$ python -q
>>> import numpy as np
>>> np.set_printoptions(precision=1, suppress=True, linewidth=160, sign=" ")
>>> mat = np.loadtxt("layer13.csv", delimiter=",")
>>> mat
array([[-4.,  7.,  6., 15., -1.,  0., -9.,  7.],
       [ 4., -6.,  1., -6.,  3., -3.,  7., -8.],
       [ 2., -2.,  3.,  6., -1.,  9., -3.,  4.],
       [ 3., -5., -3., -9.,  1.,  0.,  6., -5.],
       [-1.,  1., -4., -3., -2.,  3., -1.,  3.],
       [ 1.,  0.,  9., 12.,  2.,  0., -3.,  0.],
       [-5.,  6., -7., -6., -2., -6., -1.,  2.]])
>>> # rank 3
>>> rank = np.linalg.matrix_rank(mat)
>>> rank
np.int64(3)
>>> ns = np.linalg.svd(mat)[2][rank:].T
>>> [int(np.linalg.matrix_rank(mat[:i])) for i in range(1, len(mat) + 1)]
[1, 2, 3, 3, 3, 3, 3]
>>> [int(np.linalg.matrix_rank(mat[:, :j + 1])) for j in range(8)]
[1, 2, 3, 3, 3, 3, 3, 3]
>>> np.allclose(mat @ ns, 0)
True
>>> ns.shape
(8, 5)
>>> np.round(ns @ ns.T, 1) + 0
array([[ 0.8,  0.3, -0.1,  0. , -0.1, -0.2, -0.1,  0.1],
       [ 0.3,  0.7,  0.1, -0.1,  0.1,  0.3,  0.2, -0.2],
       [-0.1,  0.1,  0.6, -0.4, -0.1,  0. ,  0. ,  0.2],
       [ 0. , -0.1, -0.4,  0.4, -0.1,  0. ,  0.2, -0.1],
       [-0.1,  0.1, -0.1, -0.1,  0.9,  0.1, -0.1,  0.2],
       [-0.2,  0.3,  0. ,  0. ,  0.1,  0.2,  0.1, -0.3],
       [-0.1,  0.2,  0. ,  0.2, -0.1,  0.1,  0.8,  0.2],
       [ 0.1, -0.2,  0.2, -0.1,  0.2, -0.3,  0.2,  0.7]])
>>> [int(np.linalg.matrix_rank(np.delete(mat, i, axis=0))) for i in range(7)]
[3, 3, 3, 3, 3, 3, 3]
>>> np.linalg.matrix_rank(mat.T @ mat), np.linalg.matrix_rank(mat @ mat.T)
(np.int64(3), np.int64(3))
>>> Uu, sig, Vt = np.linalg.svd(mat, full_matrices=False)
>>> np.round(np.sqrt((sig ** 2).sum()), 1), round(float(np.linalg.norm(mat)), 1)
(np.float64(38.8), 38.8)
>>> np.round(Uu.T @ Uu, 1) + 0
array([[ 1.,  0.,  0.,  0.,  0.,  0.,  0.],
       [ 0.,  1.,  0.,  0.,  0.,  0.,  0.],
       [ 0.,  0.,  1.,  0.,  0.,  0.,  0.],
       [ 0.,  0.,  0.,  1.,  0.,  0.,  0.],
       [ 0.,  0.,  0.,  0.,  1.,  0.,  0.],
       [ 0.,  0.,  0.,  0.,  0.,  1.,  0.],
       [ 0.,  0.,  0.,  0.,  0.,  0.,  1.]])
>>> arr = np.load("w.npy")
>>> arr
array([[ 1, -2,  4, -8],
       [ 1, -1,  1, -1],
       [ 1,  0,  0,  0],
       [ 1,  1,  1,  1],
       [ 1,  2,  4,  8],
       [ 1,  3,  9, 27],
       [ 1,  4, 16, 64]])
>>> hat = arr @ np.linalg.solve(arr.T @ arr, arr.T)
>>> np.diag(hat)
array([ 0.9,  0.5,  0.5,  0.3,  0.5,  0.5,  0.9])
>>> np.allclose(hat @ hat, hat)
True
>>> np.round(np.linalg.eigvalsh(hat), 1) + 0
array([ 0.,  0.,  0.,  1.,  1.,  1.,  1.])
>>> np.trace(hat)
np.float64(4.0)
>>> np.linalg.matrix_rank(np.eye(7) - hat)
np.int64(3)
>>> data = np.loadtxt("data.csv", delimiter=",")
>>> data
array([[  0.1,  -0.3,   0.1,  -1. ,   1.1,  -0.5],
       [ -0.1,  -0.6,   0.6,   0.6,   0.2,   1.2],
       [  0.8,  -0.9,   1.7,  -0.4,   0.1,  -1.5],
       [ -2.2,   1.1,   0. ,   0.7,   0.7,   0.9],
       [  1.3,   0.2,   0.3,   0.2,  -0.3,  -0.6],
       [ -0.9,  -0.4,  -0.9,  -0.8,   1.1,  -2.1],
       [  0.5,   0.6,  -0.7,  -0.1,   0.1,   0.1],
       [  0.2,   1.7,   1.2,   0. ,  -0.7,  -0.5],
       [ -0.2,   1.2,  -0.6,   0.1,   1.8,  -0.8],
       [ -0.2,   1.4,   0.8,   0.2,  -1.6,  -1.2],
       [  0.2,   0.4,   0.7,  -0.4,   1.8,   0.7],
       [-10. , -10. ,  -7. ,  10. ,  12. ,  -7. ],
       [  0.8,  -0.1,  -1.7,  -1.7,  -1.2,   1. ],
       [ -2.3,   1.8,  -2.8,   1. ,   0.2,   0.4],
       [  0.7,   1.6,  -0.1,   0.9,   0.3,   0. ],
       [  0.8,  -2.4,   0.4,   1.1,  -0.8,  -0.9],
       [ -0.2,   1.2,   0.2,  -1.8,   0.2,   0. ],
       [ -0.9,  -0.3,   0.8,   0.5,  -1.4,   1.1],
       [  0.9,   1. ,   0.1,  -0.6,   0.1,   0. ],
       [ -1.4,   1.2,   0. ,  -0.9,   1.1,  -1.5]])
>>> # row 11 dominates
>>> data.reshape(2, -1)
array([[  0.1,  -0.3,   0.1,  -1. ,   1.1,  -0.5,  -0.1,  -0.6,   0.6,   0.6,   0.2,   1.2,   0.8,  -0.9,   1.7,  -0.4,   0.1,  -1.5,  -2.2,   1.1,   0. ,
          0.7,   0.7,   0.9,   1.3,   0.2,   0.3,   0.2,  -0.3,  -0.6,  -0.9,  -0.4,  -0.9,  -0.8,   1.1,  -2.1,   0.5,   0.6,  -0.7,  -0.1,   0.1,   0.1,
          0.2,   1.7,   1.2,   0. ,  -0.7,  -0.5,  -0.2,   1.2,  -0.6,   0.1,   1.8,  -0.8,  -0.2,   1.4,   0.8,   0.2,  -1.6,  -1.2],
       [  0.2,   0.4,   0.7,  -0.4,   1.8,   0.7, -10. , -10. ,  -7. ,  10. ,  12. ,  -7. ,   0.8,  -0.1,  -1.7,  -1.7,  -1.2,   1. ,  -2.3,   1.8,  -2.8,
          1. ,   0.2,   0.4,   0.7,   1.6,  -0.1,   0.9,   0.3,   0. ,   0.8,  -2.4,   0.4,   1.1,  -0.8,  -0.9,  -0.2,   1.2,   0.2,  -1.8,   0.2,   0. ,
         -0.9,  -0.3,   0.8,   0.5,  -1.4,   1.1,   0.9,   1. ,   0.1,  -0.6,   0.1,   0. ,  -1.4,   1.2,   0. ,  -0.9,   1.1,  -1.5]])
>>> data.reshape(20, 7)
Traceback (most recent call last):
  File "<python-input-30>", line 1, in <module>
    data.reshape(20, 7)
    ~~~~~~~~~~~~^^^^^^^
ValueError: cannot reshape array of size 120 into shape (20,7)
>>> data.reshape(-1, 2)
array([[  0.1,  -0.3],
       [  0.1,  -1. ],
       [  1.1,  -0.5],
       [ -0.1,  -0.6],
       [  0.6,   0.6],
       [  0.2,   1.2],
       [  0.8,  -0.9],
       [  1.7,  -0.4],
       [  0.1,  -1.5],
       [ -2.2,   1.1],
       [  0. ,   0.7],
       [  0.7,   0.9],
       [  1.3,   0.2],
       [  0.3,   0.2],
       [ -0.3,  -0.6],
       [ -0.9,  -0.4],
       [ -0.9,  -0.8],
       [  1.1,  -2.1],
       [  0.5,   0.6],
       [ -0.7,  -0.1],
       [  0.1,   0.1],
       [  0.2,   1.7],
       [  1.2,   0. ],
       [ -0.7,  -0.5],
       [ -0.2,   1.2],
       [ -0.6,   0.1],
       [  1.8,  -0.8],
       [ -0.2,   1.4],
       [  0.8,   0.2],
       [ -1.6,  -1.2],
       [  0.2,   0.4],
       [  0.7,  -0.4],
       [  1.8,   0.7],
       [-10. , -10. ],
       [ -7. ,  10. ],
       [ 12. ,  -7. ],
       [  0.8,  -0.1],
       [ -1.7,  -1.7],
       [ -1.2,   1. ],
       [ -2.3,   1.8],
       [ -2.8,   1. ],
       [  0.2,   0.4],
       [  0.7,   1.6],
       [ -0.1,   0.9],
       [  0.3,   0. ],
       [  0.8,  -2.4],
       [  0.4,   1.1],
       [ -0.8,  -0.9],
       [ -0.2,   1.2],
       [  0.2,  -1.8],
       [  0.2,   0. ],
       [ -0.9,  -0.3],
       [  0.8,   0.5],
       [ -1.4,   1.1],
       [  0.9,   1. ],
       [  0.1,  -0.6],
       [  0.1,   0. ],
       [ -1.4,   1.2],
       [  0. ,  -0.9],
       [  1.1,  -1.5]])
>>> data.ravel(order="F")
array([  0.1,  -0.1,   0.8,  -2.2,   1.3,  -0.9,   0.5,   0.2,  -0.2,  -0.2,   0.2, -10. ,   0.8,  -2.3,   0.7,   0.8,  -0.2,  -0.9,   0.9,  -1.4,  -0.3,
        -0.6,  -0.9,   1.1,   0.2,  -0.4,   0.6,   1.7,   1.2,   1.4,   0.4, -10. ,  -0.1,   1.8,   1.6,  -2.4,   1.2,  -0.3,   1. ,   1.2,   0.1,   0.6,
         1.7,   0. ,   0.3,  -0.9,  -0.7,   1.2,  -0.6,   0.8,   0.7,  -7. ,  -1.7,  -2.8,  -0.1,   0.4,   0.2,   0.8,   0.1,   0. ,  -1. ,   0.6,  -0.4,
         0.7,   0.2,  -0.8,  -0.1,   0. ,   0.1,   0.2,  -0.4,  10. ,  -1.7,   1. ,   0.9,   1.1,  -1.8,   0.5,  -0.6,  -0.9,   1.1,   0.2,   0.1,   0.7,
        -0.3,   1.1,   0.1,  -0.7,   1.8,  -1.6,   1.8,  12. ,  -1.2,   0.2,   0.3,  -0.8,   0.2,  -1.4,   0.1,   1.1,  -0.5,   1.2,  -1.5,   0.9,  -0.6,
        -2.1,   0.1,  -0.5,  -0.8,  -1.2,   0.7,  -7. ,   1. ,   0.4,   0. ,  -0.9,   0. ,   1.1,   0. ,  -1.5])
>>> blk = data.reshape(20, 2, -1)
>>> blk.transpose(1, 0, 2)
array([[[  0.1,  -0.3,   0.1],
        [ -0.1,  -0.6,   0.6],
        [  0.8,  -0.9,   1.7],
        [ -2.2,   1.1,   0. ],
        [  1.3,   0.2,   0.3],
        [ -0.9,  -0.4,  -0.9],
        [  0.5,   0.6,  -0.7],
        [  0.2,   1.7,   1.2],
        [ -0.2,   1.2,  -0.6],
        [ -0.2,   1.4,   0.8],
        [  0.2,   0.4,   0.7],
        [-10. , -10. ,  -7. ],
        [  0.8,  -0.1,  -1.7],
        [ -2.3,   1.8,  -2.8],
        [  0.7,   1.6,  -0.1],
        [  0.8,  -2.4,   0.4],
        [ -0.2,   1.2,   0.2],
        [ -0.9,  -0.3,   0.8],
        [  0.9,   1. ,   0.1],
        [ -1.4,   1.2,   0. ]],

       [[ -1. ,   1.1,  -0.5],
        [  0.6,   0.2,   1.2],
        [ -0.4,   0.1,  -1.5],
        [  0.7,   0.7,   0.9],
        [  0.2,  -0.3,  -0.6],
        [ -0.8,   1.1,  -2.1],
        [ -0.1,   0.1,   0.1],
        [  0. ,  -0.7,  -0.5],
        [  0.1,   1.8,  -0.8],
        [  0.2,  -1.6,  -1.2],
        [ -0.4,   1.8,   0.7],
        [ 10. ,  12. ,  -7. ],
        [ -1.7,  -1.2,   1. ],
        [  1. ,   0.2,   0.4],
        [  0.9,   0.3,   0. ],
        [  1.1,  -0.8,  -0.9],
        [ -1.8,   0.2,   0. ],
        [  0.5,  -1.4,   1.1],
        [ -0.6,   0.1,   0. ],
        [ -0.9,   1.1,  -1.5]]])
>>> np.swapaxes(blk, 1, 2)[13]
array([[-2.3,  1. ],
       [ 1.8,  0.2],
       [-2.8,  0.4]])
>>> out = data / np.linalg.norm(data, axis=1)
Traceback (most recent call last):
  File "<python-input-36>", line 1, in <module>
    out = data / np.linalg.norm(data, axis=1)
          ~~~~~^~~~~~~~~~~~~~~~~~~~~~~~~~~~~~
ValueError: operands could not be broadcast together with shapes (20,6) (20,) 
>>> out = data / np.linalg.norm(data, axis=1, keepdims=True)
>>> gram = out @ out.T
>>> (gram - 2 * np.eye(20)).round(6).argmax(axis=1)
array([  5,  17,   4,  13,  18,  19,  18,   9,  19,   7,   0,   5,   6,   3,   6,   2,  18,   1,   6,   5])
>>> np.argwhere(np.triu(np.abs(gram) > 0.95, 1))
array([], shape=(0, 2), dtype=int64)
>>> hat = data @ np.linalg.solve(data.T @ data, data.T)
>>> hat @ data[:, 1]
array([ -0.3,  -0.6,  -0.9,   1.1,   0.2,  -0.4,   0.6,   1.7,   1.2,   1.4,   0.4, -10. ,  -0.1,   1.8,   1.6,  -2.4,   1.2,  -0.3,   1. ,   1.2])
>>> np.diag(hat)
array([ 0.1,  0.2,  0.3,  0.3,  0.2,  0.3,  0.1,  0.2,  0.2,  0.4,  0.3,  1. ,  0.4,  0.5,  0.3,  0.3,  0.2,  0.3,  0.1,  0.3])
